% python3 -q
>>> import numpy as np
>>> import numpy.linalg as la
>>> np.set_printoptions(suppress=True, linewidth=100)
>>> F = np.array([[2, 3, 1], [0, 3, 3], [3, 0, 2]])
>>> F[0] = F[1]
>>> print(F)
[[0 3 3]
 [0 3 3]
 [3 0 2]]
>>> print(round(la.norm(F, 2) / la.norm(F), 2))
0.89
>>> print(np.abs(np.diag(la.qr(F)[1])) > 1e-9)
[ True  True False]
>>> print(la.lstsq(F[:-1].T, F[-1])[2])
1
>>> print(np.unique(F.round(6), axis=0).shape)
(2, 3)
>>> print(round(np.trace(la.pinv(F) @ F), 2))
2.0
>>> print(np.round(F @ la.pinv(F) @ F, 2) + 0)
[[0. 3. 3.]
 [0. 3. 3.]
 [3. 0. 2.]]
>>> print(round(la.det(F.T), 2))
0.0
>>> print(np.round(np.poly(F), 2) + 0)
[ 1. -5. -3.  0.]
>>> print(np.einsum("ij,ji->", F, F))
31
>>> print(np.kron(np.eye(2, dtype=int), F))
[[0 3 3 0 0 0]
 [0 3 3 0 0 0]
 [3 0 2 0 0 0]
 [0 0 0 0 3 3]
 [0 0 0 0 3 3]
 [0 0 0 3 0 2]]
>>> print(np.round(la.det(F[::-1]), 2))
0.0
>>> left, sigma, Vh = la.svd(F, full_matrices=False)
>>> print((sigma > 1e-8).sum())
2
>>> print(np.round(left.T @ left, 2) + 0)
[[1. 0. 0.]
 [0. 1. 0.]
 [0. 0. 1.]]
>>> print(sigma.round(2) + 0)
[6.23 3.2  0.  ]
>>> print(round(float(np.sqrt((sigma ** 2).sum())), 2), np.round(la.norm(F), 2))
7.0 7.0
>>> print(np.round(sigma / sigma[0], 2) + 0)
[1.   0.51 0.  ]
>>> print(np.round(left.T @ F @ Vh.T, 2) + 0)
[[6.23 0.   0.  ]
 [0.   3.2  0.  ]
 [0.   0.   0.  ]]
>>> def softmax(z):
...     e = np.exp(z - z.max(axis=-1, keepdims=True))
...     return e / e.sum(axis=-1, keepdims=True)
... 
>>> print(np.round(softmax(10 * F[2]), 2) + 0)
[1. 0. 0.]
>>> print(np.round(softmax(F).sum(axis=1), 2))
[1. 1. 1.]
>>> S = F @ F.T / np.sqrt(3)
>>> print(np.round(softmax(S), 2) + 0)
[[0.5  0.5  0.  ]
 [0.5  0.5  0.  ]
 [0.02 0.02 0.97]]
>>> print(softmax(S).round(6).argmax(axis=1))
[0 0 2]
>>> print(np.round(softmax(S + np.triu(np.full(S.shape, -np.inf), 1)), 2))
[[1.   0.   0.  ]
 [0.5  0.5  0.  ]
 [0.02 0.02 0.97]]
>>> print(np.round(softmax(S)[2] @ F, 2))
[2.9  0.1  2.03]
>>> feats = np.loadtxt("data.csv", delimiter=",")
>>> print(feats)
[[9. 0. 6.]
 [0. 1. 0.]
 [6. 0. 4.]]
>>> print([round(float(x), 2) for x in la.svd(feats, compute_uv=False)[:3]])
[13.0, 1.0, 0.0]
>>> print(la.cond(feats) > 100)
True
>>> evals, vecs = la.eigh(feats)
>>> x = np.array([0, 2, 0])
>>> print(x @ feats @ x / (x @ x), evals[0], evals[-1])
1.0 0.0 13.0
>>> print(np.round(vecs * np.abs(evals) @ vecs.T, 2))
[[9. 0. 6.]
 [0. 1. 0.]
 [6. 0. 4.]]
>>> print(x @ feats @ x)
4.0
>>> print(np.abs(feats).sum(axis=1).max(), np.abs(evals).max())
15.0 13.0
>>> rk = la.matrix_rank(feats)
>>> print(rk)
2
>>> null = la.svd(feats)[2][rk:].T
>>> print([int(la.matrix_rank(feats[:, :j + 1])) for j in range(3)])
[1, 2, 2]
>>> print(la.matrix_rank(feats.T @ feats), la.matrix_rank(feats @ feats.T))
2 2
>>> print(np.round(null @ null.T, 2))
[[ 0.31  0.   -0.46]
 [ 0.    0.    0.  ]
 [-0.46  0.    0.69]]
>>> print([int(la.matrix_rank(np.delete(feats, i, axis=0))) for i in range(3)])
[2, 1, 2]
>>> print(np.round(np.sort(np.abs(la.eigvals(feats))), 2) + 0)
[ 0.  1. 13.]
>>> print(round(float(la.det(feats)), 2))
0.0
>>> assert feats == feats.T
Traceback (most recent call last):
  File "<python-input-51>", line 1, in <module>
    assert feats == feats.T
           ^^^^^^^^^^^^^^^^
ValueError: The truth value of an array with more than one element is ambiguous. Use a.any() or a.all()
>>> th = np.radians(72)
>>> R = np.eye(3)
>>> R[0, 0] = R[1, 1] = np.cos(th)
>>> R[0, 1], R[1, 0] = -np.sin(th), np.sin(th)
>>> print(R.round(2))
[[ 0.31 -0.95  0.  ]
 [ 0.95  0.31  0.  ]
 [ 0.    0.    1.  ]]
>>> B = feats @ R.T
>>> print(np.round(la.svd(feats, compute_uv=False), 2) + 0, np.round(la.svd(B, compute_uv=False), 2) + 0)
[13.  1.  0.] [13.  1.  0.]
>>> print(np.allclose(la.norm(feats, axis=1), la.norm(B, axis=1)))
True
>>> print(np.round(np.abs(B - feats).max(axis=0), 2))
[6.22 8.56 0.  ]
>>> print(np.allclose(feats @ feats.T, B @ B.T))
True
>>> W0 = np.array([[6.0, 1.0, 1.0], [1.0, 6.0, 1.0], [1.0, 1.0, 6.0]])
>>> evals, vecs = la.eigh(W0)
>>> print((evals > 1e-8).sum(), (evals < -1e-8).sum())
3 0
>>> print(np.round(vecs.T @ W0 @ vecs, 2) + 0)
[[5. 0. 0.]
 [0. 5. 0.]
 [0. 0. 8.]]
>>> q, vecs = la.qr(W0[:, :2])[0], la.qr(W0[:, 2:])[0]
>>> sigma = la.svd(q.T @ vecs, compute_uv=False)
>>> print(sigma.round(2))
[0.42]
>>> Lm = la.cholesky(W0)
>>> print(la.eigvalsh(W0).min() > 0)
True
>>> print(round(np.prod(np.diag(Lm)) ** 2, 2), round(float(la.det(W0)), 2))
200.0 200.0
>>> print(Lm.round(2))
[[2.45 0.   0.  ]
 [0.41 2.42 0.  ]
 [0.41 0.35 2.39]]
>>> print(np.round(softmax(Lm[2]), 2))
[0.11 0.1  0.79]
>>> print(np.round(softmax(Lm).sum(axis=1), 2))
[1. 1. 1.]
>>> S = Lm @ Lm.T / np.sqrt(3)
>>> print(softmax(S).round(6).argmax(axis=1))
[0 1 2]
>>> print(np.round(softmax(S)[2] @ Lm, 2))
[0.51 0.43 2.15]
>>> print(np.round(np.poly(W0), 2))
[   1.  -18.  105. -200.]
>>> print(round(la.det(W0[::-1]), 2))
-200.0
>>> print(round(float(la.eigvals(W0).sum().real), 2))
18.0
>>> print(np.einsum("ij,ji->", W0, W0))
114.0
>>> print(np.round(la.eigvals(W0), 2))
[5. 8. 5.]
>>> print(round(float(la.det(2 * W0)), 2), round(la.det(W0), 2))
1600.0 200.0
>>> print(np.round(la.det(W0.T), 2))
200.0
>>> rng = np.random.default_rng(78)
>>> X = np.eye(3, dtype=int)[rng.permutation(3)] * np.array([-1, -1, 1])
>>> print(X)
[[-1  0  0]
 [ 0  0  1]
 [ 0 -1  0]]
>>> print(np.kron(np.eye(2, dtype=int), X))
[[-1  0  0  0  0  0]
 [ 0  0  1  0  0  0]
 [ 0 -1  0  0  0  0]
 [ 0  0  0 -1  0  0]
 [ 0  0  0  0  0  1]
 [ 0  0  0  0 -1  0]]
>>> print(np.einsum("ii->", X))
-1
>>> print(np.round(la.det(X), 2))
-1.0
>>> print(np.round(np.sort(la.eigvals(X).real), 2))
[-1.  0.  0.]
>>> B = X + rng.integers(-2, 3, (3, 1)) @ rng.integers(-2, 3, (1, 3))
>>> print(B)
[[-1  4 -4]
 [ 0 -4  5]
 [ 0  3 -4]]
>>> print(np.round(la.svd(B - X, compute_uv=False), 2) + 0)
[9.8 0.  0. ]
>>> print(la.matrix_rank(B - X, tol=1e-8))
1
>>> q, vecs = la.qr(B[:, :1])[0], la.qr(B[:, 1:])[0]
>>> sigma = la.svd(q.T @ vecs, compute_uv=False)
>>> print(round(float(la.norm(q @ q.T - vecs @ vecs.T, 2)), 2))
1.0
>>> arr = np.load("dump.npy")
>>> print(arr)
[[5.77 6.93 4.6 ]
 [5.86 6.89 5.13]
 [5.64 5.7  2.27]
 [7.72 6.47 3.18]
 [6.74 5.11 5.44]
 [5.39 6.1  3.62]
 [5.44 6.74 3.75]
 [5.81 6.17 1.73]
 [6.28 6.06 1.47]
 [6.11 5.26 3.18]
 [5.34 6.15 3.42]
 [4.83 6.26 4.89]
 [7.32 6.34 3.44]
 [5.3  7.01 1.99]
 [4.94 5.14 2.49]
 [6.63 7.8  1.84]
 [5.13 7.19 2.  ]
 [4.92 4.42 1.25]
 [5.57 5.07 4.54]
 [6.82 7.37 2.66]
 [7.13 6.27 2.43]]
>>> print(np.round(feats @ la.pinv(feats) @ feats, 2) + 0)
[[9. 0. 6.]
 [0. 1. 0.]
 [6. 0. 4.]]
>>> print(np.allclose(feats[:-1].T @ la.lstsq(feats[:-1].T, feats[-1])[0], feats[-1]))
True
>>> print(round(np.trace(la.pinv(feats) @ feats), 2))
2.0
>>> print(np.abs(np.diag(la.qr(feats)[1])) > 1e-9)
[ True  True False]
>>> print(np.unique(feats.round(6), axis=0).shape)
(3, 3)
>>> x = np.array([3, 3, -3])
>>> target = arr @ x
>>> try:
...     la.solve(arr, target)
... except la.LinAlgError as e:
...     print(e)
... 
Last 2 dimensions of the array must be square
>>> print(np.round(la.pinv(arr) @ arr, 2) + 0)
[[1. 0. 0.]
 [0. 1. 0.]
 [0. 0. 1.]]
>>> target = target + 0.1 * rng.normal(size=21)
>>> print(target.round(2))
[24.37 22.83 27.21 33.1  19.48 23.56 25.34 30.84 32.64 24.68 24.38 18.7  30.71 31.1  22.82 37.83
 30.99 24.34 18.3  34.74 32.92]
>>> b, *_ = la.lstsq(arr, target)
>>> print([round(float(la.norm(la.solve(arr.T @ arr + lam * np.eye(3), arr.T @ target))), 2) for lam in (0, 1, 10, 100)])
[5.2, 5.08, 4.36, 2.98]
>>> Z = arr[[2, 9]].astype(float)
>>> for _ in range(6):
...     labels = la.norm(arr[:, None] - Z, axis=-1).argmin(axis=1)
...     Z = np.array([arr[labels == j].mean(axis=0) for j in range(2)])
... 
>>> print(labels)
[1 1 0 1 1 1 1 0 0 1 1 1 1 0 0 0 0 0 1 0 0]
>>> print(np.round(Z[1] - Z[0], 2))
[ 0.15 -0.19  2.1 ]
>>> labels = arr[:, 2] > np.median(arr[:, 2])
>>> f = arr[labels].mean(axis=0) - arr[~labels].mean(axis=0)
>>> print(((arr - arr.mean(axis=0)) @ f > 0).astype(int))
[1 1 0 0 1 1 1 0 0 1 1 1 1 0 0 0 0 0 1 0 0]
>>> print(round((((arr - arr.mean(axis=0)) @ f > 0) == labels).mean(), 2))
0.95
>>> print(np.round(softmax(10 * feats[1]), 2) + 0)
[0. 1. 0.]
>>> print(softmax(feats).sum(axis=1))
[1. 1. 1.]
>>> print(np.round(softmax(feats[1]), 2))
[0.21 0.58 0.21]
>>> S = feats @ feats.T / np.sqrt(3)
>>> print(np.round(softmax(S), 2) + 0)
[[1.   0.   0.  ]
 [0.26 0.47 0.26]
 [1.   0.   0.  ]]
>>> mat = np.array([[2, 2, 0], [0, 2, 2], [2, 0, 2]])
>>> print(mat @ np.ones(3))
[4. 4. 4.]
>>> print(np.round(np.fft.fft(mat[0]), 2))
[4.+0.j   1.-1.73j 1.+1.73j]
>>> print(np.allclose(mat @ mat.T, mat.T @ mat))
True
>>> print(mat @ (-1.0) ** np.arange(3))
[0. 0. 4.]
>>> J = np.load("out7.npy")
>>> print(J)
[[-4  0 -4]
 [ 0  1  0]]
>>> x = np.array([0, 0, 1])
>>> print((J * x).sum(axis=1))
[-4  0]
>>> x @ J
Traceback (most recent call last):
  File "<python-input-136>", line 1, in <module>
    x @ J
    ~~^~~
ValueError: matmul: Input operand 1 has a mismatch in its core dimension 0, with gufunc signature (n?,k),(k,m?)->(n?,m?) (size 2 is different from 3)
>>> m1 = np.load("test18.npy")
>>> print(m1)
[[ 2.64 -0.54 -0.32]
 [-0.98 -2.21 -0.99]
 [-0.2  -1.08  2.49]
 [ 0.69  0.29  0.24]]
>>> x = np.array([3, 5, -2])
>>> target = m1 @ x
>>> print(np.round(la.pinv(m1) @ m1, 2) + 0)
[[1. 0. 0.]
 [0. 1. 0.]
 [0. 0. 1.]]
>>> print(np.round(la.solve(m1.T @ m1, m1.T @ target), 2))
[ 3.  5. -2.]
>>> print(target.round(2))
[  5.86 -12.01 -10.98   3.04]
>>> try:
...     la.solve(m1, target)
... except la.LinAlgError as e:
...     print(repr(e))
... 
LinAlgError('Last 2 dimensions of the array must be square')
>>> target = target + 0.3 * rng.normal(size=4)
>>> print(target.round(2))
[  6.19 -11.97 -11.17   2.87]
>>> b, *_ = la.lstsq(m1, target)
>>> print(b.round())
[ 3.  5. -2.]
>>> print(np.round(m1.T @ (target - m1 @ b), 2) + 0)
[0. 0. 0.]
>>> print(b.round(2))
[ 3.09  4.96 -2.09]
